$ python -q
>>> import numpy as np
>>> np.set_printoptions(precision=2, suppress=True, linewidth=160)
>>> W2 = np.array([[0, 0, -3], [-3, 1, -3], [-2, 0, -2]])
>>> mat = np.repeat(W2, 23 // 3, axis=0)
>>> rng = np.random.default_rng(3911)
>>> mat = mat + 0.3 * rng.normal(size=mat.shape)
>>> print(mat)
[[-0.26 -0.36 -3.66]
 [-0.26 -0.26 -2.67]
 [-0.34  0.44 -2.98]
 [ 0.24 -0.36 -3.03]
 [-0.29 -0.29 -3.49]
 [-0.33  0.4  -3.02]
 [-0.14 -0.05 -3.25]
 [-2.99  0.81 -2.71]
 [-3.06  0.65 -3.05]
 [-2.84  1.01 -3.31]
 [-3.11  0.76 -3.43]
 [-2.91  0.65 -2.92]
 [-3.14  1.3  -3.11]
 [-3.18  1.1  -2.57]
 [-2.17 -0.13 -1.91]
 [-1.67 -0.05 -1.85]
 [-1.83 -0.36 -2.21]
 [-2.01  0.38 -2.16]
 [-2.5   0.01 -2.05]
 [-2.08 -0.04 -1.97]
 [-1.79  0.41 -2.44]]
>>> W = np.array([[2, 2, 2, 0, 2, 1], [1, 1, 2, 0, 1, 1], [1, 0, 1, 1, 2, 1]])
>>> beta = np.array([1, 2, 0, 8, 1, 7])
>>> act = np.maximum(mat @ W + beta, 0)
>>> np.linalg.matrix_rank(act)
np.int64(3)
>>> W2 = np.array([[0, 0, 2], [0, 1, 2], [0, 0, 0], [1, 2, 0], [0, 1, 2], [1, 1, 2]])
>>> (act @ W2).round(6).argmax(axis=1)
array([1, 1, 1, 1, 1, 1, 1, 1, 1, 1, 1, 1, 1, 1, 1, 1, 1, 1, 1, 1, 1])
>>> W @ W2
array([[ 1,  5, 14],
       [ 1,  3,  8],
       [ 2,  5,  8]])
>>> proj = mat @ np.linalg.solve(mat.T @ mat, mat.T)
>>> np.diag(proj)
array([0.21, 0.11, 0.19, 0.18, 0.18, 0.18, 0.15, 0.11, 0.1 , 0.15, 0.11, 0.09, 0.24, 0.17, 0.17, 0.08, 0.21, 0.04, 0.17, 0.13, 0.04])
>>> print(np.round(np.linalg.eigvalsh(proj), 2) + 0)
[0. 0. 0. 0. 0. 0. 0. 0. 0. 0. 0. 0. 0. 0. 0. 0. 0. 0. 1. 1. 1.]
>>> A = np.load("m.npy")
>>> A
array([[ 0, -1, -3,  7],
       [ 6, -8, -3,  7],
       [-4,  6,  1, -1]])
>>> T = np.stack([A, -2 * A, A[::-1]])
>>> T.shape
(3, 3, 4)
>>> u, v = A[1], A[2]
>>> u @ u
np.int64(158)
>>> u @ v
np.int64(-82)
>>> pr = (u @ v) / (u @ u) * u
>>> np.round((v - pr) @ u, 2)
np.float64(-0.0)
>>> M2 = A + rng.integers(-2, 3, (3, 2)) @ rng.integers(-2, 3, (2, 4))
>>> M2
array([[ -4,   1,   1,   7],
       [  8, -10,  -7,   9],
       [ -8,   8,   5,  -1]])
>>> np.abs(M2 - A).sum(axis=1)
array([10, 10, 10])
>>> np.linalg.matrix_rank(M2 - A, tol=1e-8)
np.int64(2)
>>> M2 - A
array([[-4,  2,  4,  0],
       [ 2, -2, -4,  2],
       [-4,  2,  4,  0]])
>>> theta = np.radians(15)
>>> Rm = np.eye(4)
>>> Rm[3, 3] = Rm[0, 0] = np.cos(theta)
>>> Rm[3, 0], Rm[0, 3] = -np.sin(theta), np.sin(theta)
>>> Rm
array([[ 0.97,  0.  ,  0.  ,  0.26],
       [ 0.  ,  1.  ,  0.  ,  0.  ],
       [ 0.  ,  0.  ,  1.  ,  0.  ],
       [-0.26,  0.  ,  0.  ,  0.97]])
>>> M2 = A @ Rm.T
>>> np.allclose(np.linalg.norm(A, axis=1), np.linalg.norm(M2, axis=1))
True
>>> M2
array([[ 1.81, -1.  , -3.  ,  6.76],
       [ 7.61, -8.  , -3.  ,  5.21],
       [-4.12,  6.  ,  1.  ,  0.07]])
>>> x = np.array([0, 0, 0, 2])
>>> h1 = np.maximum(A @ x, 0)
>>> np.flatnonzero(h1 > 1e-9)
array([0, 1])
>>> np.maximum(A @ x, 0) - np.maximum(-A @ x, 0)
array([14, 14, -2])
